>>> import numpy as np
>>> import numpy.linalg as la
>>> np.set_printoptions(precision=2, suppress=True, linewidth=100, floatmode="fixed")
>>> rnd = lambda a: np.round(a, 2) + 0
>>> K = np.load("block18.npy")
>>> K
array([[-3, -2,  0,  0,  0,  0],
       [ 3, -2,  0,  0,  0,  0],
       [-2,  4,  0,  0,  0,  0],
       [ 0,  0, -3, -2,  0,  0],
       [ 0,  0,  3, -2,  0,  0],
       [ 0,  0, -2,  4,  0,  0],
       [ 0,  0,  0,  0, -3, -2],
       [ 0,  0,  0,  0,  3, -2],
       [ 0,  0,  0,  0, -2,  4]])
>>> x = np.array([3, -1, -1, -3, -3, 2])
>>> target = K @ x
>>> rnd(la.solve(K.T @ K, K.T @ target))
array([ 3.00, -1.00, -1.00, -3.00, -3.00,  2.00])
>>> try:
...     la.solve(K, target)
... except la.LinAlgError as e:
...     print(repr(e))
... 
LinAlgError('Last 2 dimensions of the array must be square')
>>> rng = np.random.default_rng(10)
>>> target = target + 0.02 * rng.normal(size=9)
>>> rnd(target)
array([ -7.02,  10.99, -10.02,   9.01,   3.00, -10.00,   5.02, -12.98,  14.01])
>>> b, *_ = la.lstsq(K, target)
>>> [round(float(la.norm(la.solve(K.T @ K + lam * np.eye(6), K.T @ target))), 2) for lam in (0, 1, 10, 100)]
[5.75, 5.51, 4.07, 1.19]
>>> rnd(b)
array([ 3.00, -1.00, -1.00, -3.00, -3.00,  2.00])
>>> b.round()
array([ 3.00, -1.00, -1.00, -3.00, -3.00,  2.00])
>>> O, R = la.qr(K)
>>> rnd(O.T @ O)
array([[1.00, 0.00, 0.00, 0.00, 0.00, 0.00],
       [0.00, 1.00, 0.00, 0.00, 0.00, 0.00],
       [0.00, 0.00, 1.00, 0.00, 0.00, 0.00],
       [0.00, 0.00, 0.00, 1.00, 0.00, 0.00],
       [0.00, 0.00, 0.00, 0.00, 1.00, 0.00],
       [0.00, 0.00, 0.00, 0.00, 0.00, 1.00]])
>>> O.shape, R.shape
((9, 6), (6, 6))
>>> rnd(abs(R[0, 0])), rnd(la.norm(K[:, 0]))
(np.float64(4.69), np.float64(4.69))
>>> rnd(np.abs(np.diag(R)))
array([4.69, 4.59, 4.69, 4.59, 4.69, 4.59])
>>> left, sig = la.svd(K)
Traceback (most recent call last):
  File "<python-input-22>", line 1, in <module>
    left, sig = la.svd(K)
    ^^^^^^^^^
ValueError: too many values to unpack (expected 2)
>>> left, sig, VT = la.svd(K, full_matrices=False)
>>> rnd(np.cumsum(sig ** 2) / np.sum(sig ** 2))
array([0.23, 0.45, 0.68, 0.78, 0.89, 1.00])
>>> rnd(sig / sig[0])
array([1.00, 1.00, 1.00, 0.69, 0.69, 0.69])
>>> (sig > 1e-8).sum()
np.int64(6)
>>> K.sum(axis=1)
array([-5,  1,  2, -5,  1,  2, -5,  1,  2])
>>> np.unravel_index(np.abs(K).argmax(), K.shape)
(np.int64(2), np.int64(1))
>>> K[:, 6]
Traceback (most recent call last):
  File "<python-input-29>", line 1, in <module>
    K[:, 6]
    ~^^^^^^
IndexError: index 6 is out of bounds for axis 1 with size 6
>>> np.zeros(9, 6)
Traceback (most recent call last):
  File "<python-input-30>", line 1, in <module>
    np.zeros(9, 6)
    ~~~~~~~~^^^^^^
TypeError: Cannot interpret '6' as a data type
>>> K.shape
(9, 6)
>>> A2 = K / la.norm(K, axis=1)
Traceback (most recent call last):
  File "<python-input-32>", line 1, in <module>
    A2 = K / la.norm(K, axis=1)
         ~~^~~~~~~~~~~~~~~~~~~~
ValueError: operands could not be broadcast together with shapes (9,6) (9,) 
>>> A2 = K / la.norm(K, axis=1, keepdims=True)
>>> G = A2 @ A2.T
>>> np.degrees(np.arccos(np.clip(G[0, 6], -1, 1)))
np.float64(90.0)
>>> rnd(G[0])
array([ 1.00, -0.38, -0.12,  0.00,  0.00,  0.00,  0.00,  0.00,  0.00])
